In [1]: import numpy as np

In [2]: from numpy import linalg as LA

In [3]: np.set_printoptions(suppress=True, linewidth=120)

In [4]: rd = lambda a: np.round(a, 1) + 0

In [5]: E = np.diag(3 * np.array([-9, 6, 1, -9, -4, -9, -1, -7, 3, -1])) + np.array([[2, 0, 0, 0, 1, 3, 0, 2, 2, 3],
   ...:     [2, 3, 0, 1, 2, 1, 1, 1, 0, 3],
   ...:     [1, 0, 0, 1, 2, 2, 1, 0, 1, 3],
   ...:     [3, 1, 3, 3, 1, 0, 2, 0, 0, 3],
   ...:     [2, 2, 0, 3, 1, 2, 0, 2, 3, 1],
   ...:     [3, 0, 3, 0, 2, 0, 3, 0, 0, 2],
   ...:     [0, 1, 0, 0, 3, 1, 3, 1, 2, 1],
   ...:     [0, 1, 2, 3, 1, 3, 1, 3, 1, 2],
   ...:     [0, 2, 0, 3, 1, 0, 1, 2, 1, 2],
   ...:     [1, 2, 0, 0, 3, 1, 1, 0, 3, 3]])

In [6]: print(E)
[[-25   0   0   0   1   3   0   2   2   3]
 [  2  21   0   1   2   1   1   1   0   3]
 [  1   0   3   1   2   2   1   0   1   3]
 [  3   1   3 -24   1   0   2   0   0   3]
 [  2   2   0   3 -11   2   0   2   3   1]
 [  3   0   3   0   2 -27   3   0   0   2]
 [  0   1   0   0   3   1   0   1   2   1]
 [  0   1   2   3   1   3   1 -18   1   2]
 [  0   2   0   3   1   0   1   2  10   2]
 [  1   2   0   0   3   1   1   0   3   0]]

In [7]: f = np.array([8, 6, -4, -9, 8, 4, 9, 8, 3, -6])

In [8]: Y = E + np.outer(f, np.eye(10)[3])

In [9]: Y
Out[9]: 
array([[-25.,   0.,   0.,   8.,   1.,   3.,   0.,   2.,   2.,   3.],
       [  2.,  21.,   0.,   7.,   2.,   1.,   1.,   1.,   0.,   3.],
       [  1.,   0.,   3.,  -3.,   2.,   2.,   1.,   0.,   1.,   3.],
       [  3.,   1.,   3., -33.,   1.,   0.,   2.,   0.,   0.,   3.],
       [  2.,   2.,   0.,  11., -11.,   2.,   0.,   2.,   3.,   1.],
       [  3.,   0.,   3.,   4.,   2., -27.,   3.,   0.,   0.,   2.],
       [  0.,   1.,   0.,   9.,   3.,   1.,   0.,   1.,   2.,   1.],
       [  0.,   1.,   2.,  11.,   1.,   3.,   1., -18.,   1.,   2.],
       [  0.,   2.,   0.,   6.,   1.,   0.,   1.,   2.,  10.,   2.],
       [  1.,   2.,   0.,  -6.,   3.,   1.,   1.,   0.,   3.,   0.]])

In [10]: f = np.array([5, -6, -6, -9, -6, -3, -7, -9, 8, 4, 7, -4, -9])

In [11]: data = f[np.abs(np.subtract.outer(np.arange(13), np.arange(13)))]

In [12]: data
Out[12]: 
array([[ 5, -6, -6, -9, -6, -3, -7, -9,  8,  4,  7, -4, -9],
       [-6,  5, -6, -6, -9, -6, -3, -7, -9,  8,  4,  7, -4],
       [-6, -6,  5, -6, -6, -9, -6, -3, -7, -9,  8,  4,  7],
       [-9, -6, -6,  5, -6, -6, -9, -6, -3, -7, -9,  8,  4],
       [-6, -9, -6, -6,  5, -6, -6, -9, -6, -3, -7, -9,  8],
       [-3, -6, -9, -6, -6,  5, -6, -6, -9, -6, -3, -7, -9],
       [-7, -3, -6, -9, -6, -6,  5, -6, -6, -9, -6, -3, -7],
       [-9, -7, -3, -6, -9, -6, -6,  5, -6, -6, -9, -6, -3],
       [ 8, -9, -7, -3, -6, -9, -6, -6,  5, -6, -6, -9, -6],
       [ 4,  8, -9, -7, -3, -6, -9, -6, -6,  5, -6, -6, -9],
       [ 7,  4,  8, -9, -7, -3, -6, -9, -6, -6,  5, -6, -6],
       [-4,  7,  4,  8, -9, -7, -3, -6, -9, -6, -6,  5, -6],
       [-9, -4,  7,  4,  8, -9, -7, -3, -6, -9, -6, -6,  5]])

In [13]: ang = np.radians(180)

In [14]: R = np.eye(13)

In [15]: R[10, 10] = R[0, 0] = np.cos(ang)

In [16]: R[10, 0], R[0, 10] = -np.sin(ang), np.sin(ang)

In [17]: Y = data @ R.T

In [18]: np.allclose(LA.norm(data, axis=1), LA.norm(Y, axis=1))
Out[18]: True

In [19]: np.abs(Y - data).max(axis=0)
Out[19]: array([18.,  0.,  0.,  0.,  0.,  0.,  0.,  0.,  0.,  0., 18.,  0.,  0.])

In [20]: rd(LA.svd(data, compute_uv=False)), rd(LA.svd(Y, compute_uv=False))
Out[20]: 
(array([52.1, 37.3, 30. , 24.9, 22. , 19.8, 19.7, 13.2, 12.6,  8.4,  4.8,  4.7,  0.7]),
 array([52.1, 37.3, 30. , 24.9, 22. , 19.8, 19.7, 13.2, 12.6,  8.4,  4.8,  4.7,  0.7]))

In [21]: np.allclose(data @ data.T, Y @ Y.T)
Out[21]: True

In [22]: Y = LA.inv(data)

In [23]: np.allclose(Y, data.T)
Out[23]: False

In [24]: rng = np.random.default_rng(445)

In [25]: Y = data + rng.integers(-2, 3, (13, 12)) @ rng.integers(-2, 3, (12, 13))

In [26]: print(Y)
[[  5   7  -9 -14  -7  -4 -14  -2  10  -4   8 -14 -16]
 [-11  -2   5  -2  -6   1  -3 -26 -12  10  -4   6   1]
 [  0 -13   1 -26 -10 -11 -10   6 -10 -16  17   8   5]
 [  6 -14 -15   5  -8  -4  -8  -8   8 -11   0  -2  10]
 [ -1 -12  -9  -8   6  -5  -1  -5   0  -3 -17  -7  10]
 [  9 -16 -12 -11  -2   4  -5   1 -18 -10  -2   1 -13]
 [ -6  -4 -10   4  -3 -13   7 -11  -5   2 -12   0  -7]
 [ -7  -1  -5   9  -5 -15  -7   9  -8 -11  -3  -3 -13]
 [  5 -13  -4   5 -11  -7  -2 -16  -2  -3  -7  -8  -5]
 [  2  -4  -7   7   0 -14 -15  -6  -6  20  -6   1 -10]
 [  6  -4   7  -9  -5   4  -2 -21  -6   4   4 -10   9]
 [ -8  18  -5   3 -11 -26 -12   3 -12  -9   6   6 -19]
 [ -3  -3  14  -6   7  -2  -8  -1 -11 -21  -2  -3  -1]]

In [27]: rd(LA.svd(Y - data, compute_uv=False))
Out[27]: array([55. , 41.3, 31.3, 28.3, 21.5, 19.8, 12.3, 10.1,  8.3,  7. ,  4.3,  0.7,  0. ])

In [28]: np.abs(Y - data).sum(axis=1)
Out[28]: array([ 65,  75,  81,  79,  44,  69,  57,  69,  52,  70,  65, 100,  65])

In [29]: W0 = np.load("out19.npy")

In [30]: W0
Out[30]: 
array([[ 0,  1,  0,  0,  0,  0,  0,  0,  0],
       [ 0,  0,  3,  0,  0,  0,  0,  0,  0],
       [ 0,  0,  0,  0,  0,  0,  0,  0, -1],
       [ 2,  0,  0,  0,  0,  0,  0,  0,  0],
       [ 0,  0,  0,  0,  0,  0,  3,  0,  0],
       [ 0,  0,  0,  0,  0,  0,  0,  0,  0],
       [ 0,  0,  0,  0,  0, -3,  0,  0,  0],
       [ 0,  0,  0,  1,  0,  0,  0,  0,  0],
       [ 0,  0,  0,  0, -2,  0,  0,  0,  0]])

In [31]: rd(np.abs(LA.eigvals(W0)).max())
Out[31]: np.float64(0.0)

In [32]: LA.matrix_power(W0, 4)
Out[32]: 
array([[  0,   0,   0,   0,   6,   0,   0,   0,   0],
       [  0,   0,   0,   0,   0,   0,  18,   0,   0],
       [  0,   0,   0,   0,   0, -18,   0,   0,   0],
       [  0,   0,   0,   0,   0,   0,   0,   0,  -6],
       [  0,   0,   0,   0,   0,   0,   0,   0,   0],
       [  0,   0,   0,   0,   0,   0,   0,   0,   0],
       [  0,   0,   0,   0,   0,   0,   0,   0,   0],
       [  0,   0,   6,   0,   0,   0,   0,   0,   0],
       [  0,   0,   0,   0,   0,   0,   0,   0,   0]])

In [33]: np.allclose(W0, W0.T)
Out[33]: False

In [34]: rd(LA.det(W0))
Out[34]: np.float64(0.0)

In [35]: np.trace(W0)
Out[35]: np.int64(0)

In [36]: arr = np.load("block9.npy")

In [37]: rd(arr)
Out[37]: 
array([[ 0.8, -0.5,  1. ,  0.6, -0.4, -0.5,  0.4, -0.5,  0.2, -0.4,  0.6,  0.6,  0.3],
       [ 0.2,  0.2,  0. , -0.1,  0.8, -1. , -0.8, -0.5, -0.2, -0.6,  0.1,  0. , -1. ],
       [-0.5,  0.7,  0.8, -0.4,  0.3,  0.3,  0.5,  0.9,  0.6, -0.7,  0.5,  0.1, -0.4],
       [ 0. , -0.1, -0.3,  0.6,  0.8, -0.2,  0.4,  0. ,  0.8, -0.6, -1.2,  0.2,  0.5],
       [-1.1, -0.9,  0.2, -0.5,  0.2,  0. , -0.6, -0.1,  0. , -0.2,  0.1,  0.9,  0.5],
       [ 0.6, -0.2,  0.2, -0.7,  0.4,  0.7,  0.3,  0. , -1.2, -0.9, -0.4,  0. ,  0.3],
       [ 0.3, -0.1, -1.3, -0.7, -0.7, -0.1,  0.4, -0.2,  0.5, -0.7,  0.3,  0.5, -0.3],
       [ 0.7, -0.7, -0.4,  0. ,  1.2,  0.4, -0.1,  0.4,  0.4,  0.3,  0.9, -0.1,  0.1],
       [ 0.6,  1. ,  0.2, -0.9,  0.2, -0.3, -0.4, -0.1,  0.3,  0.6, -0.1,  0.7,  0.8],
       [ 0.1,  0.6, -0.1,  0.8,  0. ,  1.2, -0.5, -0.5,  0. , -0.1,  0.1,  1. , -0.5],
       [-0.2, -0.2,  0.5, -0.6,  0.1,  0.6,  0.3, -1.4,  0.7,  0.1, -0.2, -0.6, -0.3],
       [-0.1,  0.4, -0.1,  0.3, -0.3,  0.2, -1. , -0.1,  0.3, -0.9,  0.4, -0.9,  0.9],
       [ 0.7, -0.6,  0.4, -0.2, -0.6,  0.3, -0.9,  0.7,  0.5,  0. , -0.7,  0. , -0.5]])

In [38]: np.allclose(arr @ arr.T, arr.T @ arr)
Out[38]: True

In [39]: assert arr == arr.T
ValueError: The truth value of an array with more than one element is ambiguous. Use a.any() or a.all()


In [40]: rd(np.trace(arr))
Out[40]: np.float64(2.7)

In [41]: rd(LA.norm(arr, 2))
Out[41]: np.float64(2.0)

In [42]: LA.norm(arr, axis=2)
AxisError: axis 2 is out of bounds for array of dimension 2


In [43]: rd(LA.norm(arr[0], 1)), rd(LA.norm(arr[0], np.inf))
Out[43]: (np.float64(6.8), np.float64(1.0))

In [44]: rd(arr[0] @ arr[10])
Out[44]: np.float64(0.0)

In [45]: O, R = LA.qr(arr)

In [46]: print(O.shape, R.shape)
(13, 13) (13, 13)

In [47]: np.trace(O @ O.T)
Out[47]: np.float64(13.0)

In [48]: np.allclose(R.T @ R, arr.T @ arr)
Out[48]: True

In [49]: Y = arr + rng.integers(-2, 3, (13, 1)) @ rng.integers(-2, 3, (1, 13))

In [50]: print(rd(Y))
[[ 4.8 -4.5  1.   4.6 -0.4 -4.5 -1.6  3.5  2.2 -0.4  4.6  2.6  2.3]
 [ 0.2  0.2  0.  -0.1  0.8 -1.  -0.8 -0.5 -0.2 -0.6  0.1  0.  -1. ]
 [-4.5  4.7  0.8 -4.4  0.3  4.3  2.5 -3.1 -1.4 -0.7 -3.5 -1.9 -2.4]
 [ 0.  -0.1 -0.3  0.6  0.8 -0.2  0.4  0.   0.8 -0.6 -1.2  0.2  0.5]
 [-5.1  3.1  0.2 -4.5  0.2  4.   1.4 -4.1 -2.  -0.2 -3.9 -1.1 -1.5]
 [-1.4  1.8  0.2 -2.7  0.4  2.7  1.3 -2.  -2.2 -0.9 -2.4 -1.  -0.7]
 [ 2.3 -2.1 -1.3  1.3 -0.7 -2.1 -0.6  1.8  1.5 -0.7  2.3  1.5  0.7]
 [ 0.7 -0.7 -0.4  0.   1.2  0.4 -0.1  0.4  0.4  0.3  0.9 -0.1  0.1]
 [-3.4  5.   0.2 -4.9  0.2  3.7  1.6 -4.1 -1.7  0.6 -4.1 -1.3 -1.2]
 [-1.9  2.6 -0.1 -1.2  0.   3.2  0.5 -2.5 -1.  -0.1 -1.9  0.  -1.5]
 [ 3.8 -4.2  0.5  3.4  0.1 -3.4 -1.7  2.6  2.7  0.1  3.8  1.4  1.7]
 [ 1.9 -1.6 -0.1  2.3 -0.3 -1.8 -2.   1.9  1.3 -0.9  2.4  0.1  1.9]
 [ 4.7 -4.6  0.4  3.8 -0.6 -3.7 -2.9  4.7  2.5  0.   3.3  2.   1.5]]

In [51]: rd(LA.svd(Y - arr, compute_uv=False))
Out[51]: array([28.,  0.,  0.,  0.,  0.,  0.,  0.,  0.,  0.,  0.,  0.,  0.,  0.])

In [52]: np.abs(Y - arr).sum(axis=1)
Out[52]: array([32.,  0., 32.,  0., 32., 16., 16.,  0., 32., 16., 32., 16., 32.])

In [53]: feats = np.load("case13.npy")

In [54]: feats
Out[54]: 
array([[ 6,  1, -1,  4, -4, -1, -2],
       [ 1, -2, -2,  1,  5,  1,  1],
       [-1, -2,  2, -3,  1, -4,  0],
       [ 4,  1, -3, -4, -2,  1, -1],
       [-4,  5,  1, -2,  6,  0,  6],
       [-1,  1, -4,  1,  0,  0,  2],
       [-2,  1,  0, -1,  6,  2, -2]])

In [55]: feats.inv()
AttributeError: 'numpy.ndarray' object has no attribute 'inv'


In [56]: np.allclose(feats @ feats.T, feats.T @ feats)
Out[56]: True

In [57]: LA.matrix_power(feats, 3)
Out[57]: 
array([[  874,  -192,  -216,   433, -1035,   -53,  -496],
       [ -192,    36,   -63,   -35,   504,   106,   143],
       [ -216,   -63,   172,  -201,   174,  -125,    69],
       [  433,   -35,  -201,   -34,  -426,    23,  -212],
       [-1035,   504,   174,  -426,  1344,   104,   830],
       [  -53,   106,  -125,    23,   104,    56,   147],
       [ -496,   143,    69,  -212,   830,   147,   240]])

In [58]: LA.determinant(feats)
AttributeError: module 'numpy.linalg' has no attribute 'determinant'
